$ python -q
>>> import numpy as np
>>> import numpy.linalg as la
>>> np.set_printoptions(precision=2, suppress=True, linewidth=140)
>>> M = np.load("out2.npy")
>>> M
array([[ 12.,  13., -10.,   5.],
       [-16., -22.,  20., -10.],
       [-36., -28.,  16., -20.],
       [-26., -13.,   0.,  -9.]])
>>> O = M.astype(float).copy()
>>> for j in range(4):
...     O[:, j] -= O[:, :j] @ (O[:, :j].T @ O[:, j])
...     O[:, j] /= la.norm(O[:, j])
... 
>>> np.round(O.T @ M, 2) + 0
array([[ 48.7 ,  38.07, -20.86,  24.11],
       [  0.  ,  12.53, -17.87,   3.54],
       [  0.  ,   0.  ,   1.15,  -3.3 ],
       [  0.  ,   0.  ,   0.  ,   1.23]])
>>> U, sv, VT = la.svd(M)
>>> sv
array([70.94, 17.23,  3.28,  0.22])
>>> np.argmax(sv[:-1] / (sv[1:] + 1e-6)) + 1
np.int64(3)
>>> M2 = U[:, :3] @ np.diag(sv[:3]) @ VT[:3]
>>> np.round(la.norm(M - M2, 2), 2), round(sv[3], 2)
(np.float64(0.22), np.float64(0.22))
>>> round(float(la.norm(M - M2) / la.norm(M)), 2)
0.0
>>> la.matrix_rank(M2)
np.int64(3)
>>> np.round(np.abs(M - M2).max(), 2)
np.float64(0.11)
>>> mat = np.loadtxt("a.csv", delimiter=",")
>>> mat
array([[ 5., -2., -2.],
       [-2.,  5., -2.],
       [-2., -2.,  5.]])
>>> # equal to its transpose
>>> rng = np.random.default_rng(4146)
>>> z = rng.permutation(3)
>>> z
array([0, 2, 1])
>>> M2 = mat[z][:, z]
>>> M2
array([[ 5., -2., -2.],
       [-2.,  5., -2.],
       [-2., -2.,  5.]])
>>> np.trace(M2)
np.float64(15.0)
>>> round(la.det(M2), 2), round(float(la.det(mat[z])), 2)
(np.float64(49.0), -49.0)
>>> vals, vecs = la.eigh(mat)
>>> la.eigvalsh(mat + 5 * np.eye(3))
array([ 6., 12., 12.])
>>> vals
array([1., 7., 7.])
>>> vecs @ np.diag(vals) @ vecs.T
array([[ 5., -2., -2.],
       [-2.,  5., -2.],
       [-2., -2.,  5.]])
>>> la.eigvalsh(mat @ mat)
array([ 1., 49., 49.])
>>> x = np.ones(3)
>>> for _ in range(6):
...     x = mat @ x
...     x /= la.norm(x)
...     print(round(x @ mat @ x, 2))
... 
1.0
1.0
1.0
1.0
1.0
1.0
>>> round(la.eigvalsh(mat)[-1], 2)
np.float64(7.0)
>>> vals, vecs = la.eig(mat)
>>> np.sort(la.eigvals(mat @ mat))
array([ 1., 49., 49.])
>>> np.round(mat @ vecs[:, 0] - vals[0] * vecs[:, 0], 2) + 0
array([0., 0., 0.])
>>> np.round(np.prod(vals), 2)
np.float64(49.0)
>>> proj = np.triu(np.array([[1, -2, 0], [-2, 0, -2], [1, 0, 1]]), 1) + np.eye(3)
>>> M2 = proj @ mat @ la.inv(proj)
>>> la.matrix_rank(M2)
np.int64(3)
>>> M2
array([[ 9.,  6., 14.],
       [ 2., 13., 14.],
       [-2., -6., -7.]])
